In [1]: import numpy as np

In [2]: np.set_printoptions(suppress=True, linewidth=100)

In [3]: rnd = lambda a: np.round(a, 2) + 0

In [4]: M = np.loadtxt("arr.csv", delimiter=",")

In [5]: M
Out[5]: 
array([[ 0.07,  0.02, -0.02],
       [ 1.7 , -2.27,  0.42],
       [ 0.03, -0.02,  0.  ],
       [ 1.57, -2.3 ,  0.44],
       [ 3.47, -4.67,  0.94],
       [ 3.4 , -4.6 ,  0.73],
       [ 0.04, -0.06,  0.06],
       [ 1.7 , -2.31,  0.41],
       [ 3.31, -4.64,  0.83],
       [ 1.68, -2.32,  0.43],
       [-3.42,  4.55, -0.81],
       [-1.73,  2.26, -0.37],
       [ 3.45, -4.62,  0.78],
       [-1.64,  2.32, -0.39],
       [-0.08,  0.  , -0.01],
       [-3.39,  4.54, -0.77],
       [-1.71,  2.33, -0.31],
       [ 3.36, -4.64,  0.81],
       [-0.07,  0.05,  0.03],
       [-1.61,  2.27, -0.42],
       [-3.37,  4.6 , -0.82],
       [ 0.01,  0.1 ,  0.  ],
       [ 3.33, -4.61,  0.78],
       [-0.03, -0.02, -0.01],
       [-0.03,  0.01,  0.09]])

In [6]: A2 = M / np.sqrt((M ** 2).mean(axis=1, keepdims=True))

In [7]: rnd(np.linalg.norm(A2, axis=1))
Out[7]: 
array([1.73, 1.73, 1.73, 1.73, 1.73, 1.73, 1.73, 1.73, 1.73, 1.73, 1.73, 1.73, 1.73, 1.73, 1.73,
       1.73, 1.73, 1.73, 1.73, 1.73, 1.73, 1.73, 1.73, 1.73, 1.73])

In [8]: rnd(A2[18])
Out[8]: array([-1.33,  0.95,  0.57])

In [9]: z = M[:, 0] > np.median(M[:, 0])

In [10]: f = M[z].mean(axis=0) - M[~z].mean(axis=0)

In [11]: rnd(f)
Out[11]: array([ 3.57, -4.85,  0.84])

In [12]: ((M - M.mean(axis=0)) @ f > 0).astype(int)
Out[12]: array([0, 1, 0, 1, 1, 1, 0, 1, 1, 1, 0, 0, 1, 0, 0, 0, 0, 1, 0, 0, 0, 0, 1, 0, 0])
